% python3 -q
>>> import numpy as np
>>> np.set_printoptions(precision=2, suppress=True, linewidth=140, legacy="1.25")
>>> C = 3 * np.array([[0.5, 0.7, 0.1, 0.2], [-0.7, -1.0, 0.5, -1.9]])
>>> rng = np.random.default_rng(250)
>>> labels = rng.integers(0, 2, 18)
>>> mat = C[labels] + rng.normal(size=(18, 4))
>>> print(mat)
[[ 0.13  1.83  0.43  0.42]
 [ 0.93  1.34 -0.06  0.07]
 [-3.75 -1.54  2.31 -4.86]
 [-1.91 -2.51  1.57 -5.89]
 [ 1.69  4.38  0.39  1.37]
 [ 0.18  1.38  0.17 -0.02]
 [-3.08 -0.9   2.81 -5.86]
 [ 1.9   1.39  1.03  1.07]
 [ 1.64  3.31  1.87  0.75]
 [ 1.86  2.13  0.78  1.27]
 [ 1.81  1.59  0.93 -0.37]
 [-3.85 -4.42  1.45 -5.95]
 [-2.95 -3.12 -0.6  -5.16]
 [ 1.03 -0.01  0.95  3.  ]
 [ 1.36  2.15 -2.21  0.55]
 [-1.62 -4.83  1.57 -7.1 ]
 [ 1.9   1.45  2.62  0.29]
 [-3.05 -2.66  1.97 -7.37]]
>>> Xc = (mat - mat.mean(axis=0)) / mat.std(axis=0)
>>> print(np.argwhere(np.abs(Xc) > 2))
[[14  2]]
>>> print(Xc.std(axis=0))
[1. 1. 1. 1.]
>>> b = np.linalg.lstsq(np.delete(Xc, 3, axis=1), Xc[:, 3])[0]
>>> print(np.abs(b).argmax())
0
>>> print(b)
[ 0.56  0.38 -0.1 ]
>>> G = np.cov(mat, rowvar=False)
>>> print(np.argwhere(np.triu(np.abs(np.corrcoef(mat.T)) > 0.8, 1)))
[[0 1]
 [0 3]
 [1 3]]
>>> print(np.corrcoef(mat.T))
[[ 1.    0.84 -0.33  0.91]
 [ 0.84  1.   -0.29  0.87]
 [-0.33 -0.29  1.   -0.38]
 [ 0.91  0.87 -0.38  1.  ]]
>>> Xc = mat - mat.mean(axis=0)
>>> evecs = np.linalg.svd(Xc)[2][:1]
>>> A2 = Xc - Xc @ evecs.T @ evecs
>>> print((Xc @ evecs.T).std(axis=0))
[4.65]
>>> print(np.cov(Xc @ evecs.T, rowvar=False))
22.8928574694295
>>> print(A2.std(axis=0))
[0.73 0.9  1.1  0.63]
>>> print(round(np.linalg.norm(A2) / np.linalg.norm(Xc), 2))
0.35
>>> Xc = mat - mat.mean(axis=0)
>>> Uu, s, vt = np.linalg.svd(Xc, full_matrices=False)
>>> print(np.abs(Uu[:, 0]).argmax())
15
>>> print(s ** 2 / (s ** 2).sum())
[0.88 0.06 0.04 0.02]
>>> print(np.abs(vt[-1]))
[0.85 0.02 0.14 0.51]
>>> print(vt[0] * np.sign(vt[0, np.abs(vt[0]).argmax()]))
[ 0.44  0.53 -0.1   0.72]
>>> print(s)
[19.73  4.97  4.19  3.32]
>>> print((np.sign(Uu[:, 0]) == np.sign(Uu[0, 0])).astype(int))
[1 1 0 0 1 1 0 1 1 1 1 0 0 1 1 0 1 0]
